In [1]: import numpy as np

In [2]: from numpy import linalg as LA

In [3]: np.set_printoptions(suppress=True, linewidth=120)

In [4]: W0 = np.loadtxt("a.csv", delimiter=",")

In [5]: W0.round(3)
Out[5]: 
array([[ 0.045, -0.045,  0.136, -0.136,  0.045,  0.045],
       [-0.045,  0.045, -0.136,  0.136, -0.045, -0.045],
       [ 0.136, -0.136,  0.409, -0.409,  0.136,  0.136],
       [-0.136,  0.136, -0.409,  0.409, -0.136, -0.136],
       [ 0.045, -0.045,  0.136, -0.136,  0.045,  0.045],
       [ 0.045, -0.045,  0.136, -0.136,  0.045,  0.045]])

In [6]: vals, V = LA.eigh(W0)

In [7]: np.abs(V[:, -1]).round(6).argmax()
Out[7]: np.int64(2)

In [8]: np.round(V.T @ W0 @ V, 3) + 0
Out[8]: 
array([[0., 0., 0., 0., 0., 0.],
       [0., 0., 0., 0., 0., 0.],
       [0., 0., 0., 0., 0., 0.],
       [0., 0., 0., 0., 0., 0.],
       [0., 0., 0., 0., 0., 0.],
       [0., 0., 0., 0., 0., 1.]])

In [9]: np.unique(vals.round(6) + 0, return_counts=True)[1]
Out[9]: array([5, 1])

In [10]: np.round(LA.svd(W0, compute_uv=False), 3) + 0
Out[10]: array([1., 0., 0., 0., 0., 0.])

In [11]: vals.round(3) + 0
Out[11]: array([0., 0., 0., 0., 0., 1.])

In [12]: left, sig, VT = LA.svd(W0)

In [13]: sig.round(3) + 0
Out[13]: array([1., 0., 0., 0., 0., 0.])

In [14]: out = left[:, :1] @ np.diag(sig[:1]) @ VT[:1]

In [15]: out.round(3)
Out[15]: 
array([[ 0.045, -0.045,  0.136, -0.136,  0.045,  0.045],
       [-0.045,  0.045, -0.136,  0.136, -0.045, -0.045],
       [ 0.136, -0.136,  0.409, -0.409,  0.136,  0.136],
       [-0.136,  0.136, -0.409,  0.409, -0.136, -0.136],
       [ 0.045, -0.045,  0.136, -0.136,  0.045,  0.045],
       [ 0.045, -0.045,  0.136, -0.136,  0.045,  0.045]])

In [16]: round(float(LA.norm(W0 - out) / LA.norm(W0)), 3)
Out[16]: 0.0

In [17]: np.unique(W0.round(6), axis=0).shape
Out[17]: (4, 6)

In [18]: rng = np.random.default_rng(95951)

In [19]: out = W0 + rng.integers(-2, 3, (6, 1)) @ rng.integers(-2, 3, (1, 6))

In [20]: out.round(3)
Out[20]: 
array([[ 0.045, -0.045,  0.136, -0.136,  0.045,  0.045],
       [-0.045,  4.045, -0.136,  0.136, -0.045,  3.955],
       [ 0.136, -4.136,  0.409, -0.409,  0.136, -3.864],
       [-0.136,  4.136, -0.409,  0.409, -0.136,  3.864],
       [ 0.045, -0.045,  0.136, -0.136,  0.045,  0.045],
       [ 0.045,  3.955,  0.136, -0.136,  0.045,  4.045]])

In [21]: np.round(LA.svd(out - W0, compute_uv=False), 3) + 0
Out[21]: array([11.314,  0.   ,  0.   ,  0.   ,  0.   ,  0.   ])

In [22]: np.abs(out - W0).sum(axis=1)
Out[22]: array([0., 8., 8., 8., 0., 8.])

In [23]: LA.matrix_rank(out - W0, tol=1e-8)
Out[23]: np.int64(1)

In [24]: u, v = W0[2], W0[0]

In [25]: round(float(u @ u), 3)
Out[25]: 0.409

In [26]: pr = (u @ v) / (u @ u) * u

In [27]: pr.round(3)
Out[27]: array([ 0.045, -0.045,  0.136, -0.136,  0.045,  0.045])

In [28]: np.round(LA.norm(u + v) ** 2 + LA.norm(u - v) ** 2, 3)
Out[28]: np.float64(0.909)

In [29]: np.round((v - pr) @ u, 3)
Out[29]: np.float64(0.0)

In [30]: np.round(v - pr, 3) + 0
Out[30]: array([0., 0., 0., 0., 0., 0.])

In [31]: LA.matrix_rank(np.outer(u, v))
Out[31]: np.int64(1)

In [32]: F = np.load("data.npy")

In [33]: F
Out[33]: 
array([[  5,   5,  -7,   8],
       [ -3,  -4,   4,   8],
       [ -7,  -5,  -7,  -8],
       [ -4,  -7,  -6,   9],
       [  0,   5,  -8,  -4],
       [ -2,   7,  -4,  -8],
       [ 11,  13, -15,  -8]])

In [34]: proj = F @ LA.solve(F.T @ F, F.T)

In [35]: np.allclose(proj @ proj, proj)
Out[35]: True

In [36]: LA.matrix_rank(np.eye(7) - proj)
Out[36]: np.int64(3)

In [37]: vec = np.array([-2, -2, 0, -1])

In [38]: rhs = F @ vec

In [39]: np.round(LA.pinv(F) @ F, 3) + 0
Out[39]: 
array([[1., 0., 0., 0.],
       [0., 1., 0., 0.],
       [0., 0., 1., 0.],
       [0., 0., 0., 1.]])

In [40]: LA.solve(F, rhs)
LinAlgError: Last 2 dimensions of the array must be square


In [41]: rhs = rhs + 0.05 * rng.normal(size=7)

In [42]: rhs.round(3)
Out[42]: array([-27.991,   6.019,  31.991,  12.978,  -5.989,  -2.038, -40.036])

In [43]: beta, *_ = LA.lstsq(F, rhs)

In [44]: [round(float(LA.norm(LA.solve(F.T @ F + lam * np.eye(4), F.T @ rhs))), 2) for lam in (0, 1, 10, 100)]
Out[44]: [3.0, 2.99, 2.91, 2.31]

In [45]: beta.round(3)
Out[45]: array([-2.   , -2.   ,  0.001, -0.999])

In [46]: round(float(LA.norm(rhs - F @ beta)), 3)
Out[46]: 0.045

In [47]: out = np.array([[0, 0], [0, 1], [2, 0], [2, 1]])

In [48]: np.einsum("ij->j", F)
Out[48]: array([  0,  14, -43,  -3])

In [49]: F @ out
Out[49]: 
array([[  2,  13],
       [ 24,   4],
       [-30, -13],
       [  6,   2],
       [-24,   1],
       [-24,  -1],
       [-46,   5]])

In [50]: np.vstack([F, out.T]).shape
Out[50]: (9, 4)

In [51]: out = F / LA.norm(F, axis=1)
ValueError: operands could not be broadcast together with shapes (7,4) (7,) 


In [52]: out = F / LA.norm(F, axis=1, keepdims=True)

In [53]: G = out @ out.T

In [54]: G[2].round(3)
Out[54]: array([-0.43 , -0.364,  1.   ,  0.179,  0.45 ,  0.45 ,  0.082])

In [55]: round(np.degrees(np.arccos(np.clip(G[2, 0], -1, 1))), 3)
Out[55]: np.float64(115.441)

In [56]: K = np.loadtxt("w.csv", delimiter=",")

In [57]: K
Out[57]: 
array([[ 0.159,  1.52 ,  0.078, -2.585,  1.313],
       [-0.565, -2.39 , -0.145,  3.348, -2.854],
       [-0.193, -0.135,  0.059,  1.05 , -0.768],
       [ 0.808, -0.92 , -0.31 ,  1.174, -1.152],
       [ 0.52 ,  1.386, -0.512, -1.652,  0.977],
       [-0.374, -2.092, -0.056,  2.908, -2.413],
       [ 0.101, -0.997,  0.255,  0.396, -0.104],
       [-0.415,  1.908, -0.124, -2.071,  1.534],
       [ 0.21 ,  4.004,  0.364, -5.757,  4.448],
       [-0.235,  0.754,  0.616,  0.118,  0.177],
       [ 0.211, -4.053, -0.151,  5.194, -3.383],
       [-0.108,  0.059, -0.129, -1.09 ,  0.426],
       [-0.309, -0.195, -0.259, -0.304,  0.562],
       [-0.006,  1.761,  0.116, -4.084,  2.46 ],
       [-0.486,  3.171, -0.221, -4.892,  3.173],
       [ 0.352, -1.118, -0.477,  2.236, -1.136],
       [ 0.012, -3.348, -0.262,  5.06 , -3.639],
       [-0.096,  3.109, -0.053, -3.96 ,  3.274],
       [ 0.122,  0.546, -0.47 , -1.778,  1.296],
       [ 0.222, -2.35 ,  0.73 ,  3.697, -2.222],
       [-0.224, -0.158,  0.451,  0.756, -0.759],
       [-0.324,  0.222, -0.054, -0.634,  0.159],
       [-0.08 , -2.277,  0.059,  3.556, -2.631],
       [ 0.018,  0.93 , -0.205, -0.792,  0.917],
       [-0.452, -1.553,  0.118,  2.039, -1.082],
       [ 0.519, -1.778, -0.7  ,  3.197, -2.192],
       [ 0.089,  1.356, -0.069, -3.059,  1.755],
       [ 0.142,  0.49 ,  0.191, -0.845,  0.429],
       [-0.495, -3.172, -0.032,  5.458, -3.39 ],
       [-0.036, -1.077,  0.669,  0.791, -1.419]])

In [58]: LA.matrix_rank(K, rtol=0.1)
Out[58]: np.int64(1)

In [59]: np.round(np.abs(LA.svd(K)[2][-1]), 3)
Out[59]: array([0.078, 0.335, 0.112, 0.375, 0.854])

In [60]: round(np.log10(LA.cond(K)))
Out[60]: 1

In [61]: [round(float(x), 3) for x in LA.svd(K, compute_uv=False)[:3]]
Out[61]: [22.684, 2.107, 2.005]

In [62]: u = np.array([1, -3])

In [63]: np.round(np.correlate(K[1], K[0], "full"), 3)
Out[63]: array([ -0.742,  -1.678,   5.944,   3.726, -16.136,   7.038,   4.843,  -3.806,  -0.454])

In [64]: np.round(np.convolve(K[1], u), 3)
Out[64]: array([ -0.565,  -0.695,   7.025,   3.783, -12.898,   8.562])

In [65]: E = np.load("sample2.npy")

In [66]: E
Out[66]: 
array([[2, 4, 0, 1, 2, 2, 4],
       [4, 2, 4, 0, 1, 2, 2],
       [2, 4, 2, 4, 0, 1, 2],
       [2, 2, 4, 2, 4, 0, 1],
       [1, 2, 2, 4, 2, 4, 0],
       [0, 1, 2, 2, 4, 2, 4],
       [4, 0, 1, 2, 2, 4, 2]])

In [67]: def softmax(z):
    ...:     e = np.exp(z - z.max(axis=-1, keepdims=True))
    ...:     return e / e.sum(axis=-1, keepdims=True)
    ...: 

In [68]: np.round(softmax(E[0] + 5), 3)
Out[68]: array([0.055, 0.404, 0.007, 0.02 , 0.055, 0.055, 0.404])

In [69]: S = E @ E.T / np.sqrt(7)

In [70]: np.round(softmax(S + np.triu(np.full(S.shape, -np.inf), 1)), 3)
Out[70]: 
array([[1.   , 0.   , 0.   , 0.   , 0.   , 0.   , 0.   ],
       [0.003, 0.997, 0.   , 0.   , 0.   , 0.   , 0.   ],
       [0.015, 0.003, 0.981, 0.   , 0.   , 0.   , 0.   ],
       [0.001, 0.015, 0.003, 0.981, 0.   , 0.   , 0.   ],
       [0.001, 0.001, 0.015, 0.003, 0.98 , 0.   , 0.   ],
       [0.015, 0.001, 0.001, 0.015, 0.003, 0.965, 0.   ],
       [0.003, 0.015, 0.001, 0.001, 0.015, 0.003, 0.962]])

In [71]: M = np.array([[0, 1, -3, 2, 3, 2, 2],
    ...:     [0, 0, -2, 0, 3, 0, -1],
    ...:     [0, 0, 0, 0, 1, 0, 1],
    ...:     [0, 0, 0, 0, 1, 1, -1],
    ...:     [0, 0, 0, 0, 0, 0, 1],
    ...:     [0, 0, 0, 0, 0, 0, -3],
    ...:     [0, 0, 0, 0, 0, 0, 0]])

In [72]: rank = LA.matrix_rank(M)

In [73]: rank
Out[73]: np.int64(5)

In [74]: ns = LA.svd(M)[2][rank:].T

In [75]: [int(LA.matrix_rank(M[:i])) for i in range(1, len(M) + 1)]
Out[75]: [1, 2, 3, 4, 5, 5, 5]

In [76]: ns.shape
Out[76]: (7, 2)

In [77]: np.round(ns @ ns.T, 3) + 0
Out[77]: 
array([[ 1. ,  0. ,  0. ,  0. ,  0. ,  0. ,  0. ],
       [ 0. ,  0.8,  0. , -0.4,  0. ,  0. ,  0. ],
       [ 0. ,  0. ,  0. ,  0. ,  0. ,  0. ,  0. ],
       [ 0. , -0.4,  0. ,  0.2,  0. ,  0. ,  0. ],
       [ 0. ,  0. ,  0. ,  0. ,  0. ,  0. ,  0. ],
       [ 0. ,  0. ,  0. ,  0. ,  0. ,  0. ,  0. ],
       [ 0. ,  0. ,  0. ,  0. ,  0. ,  0. ,  0. ]])
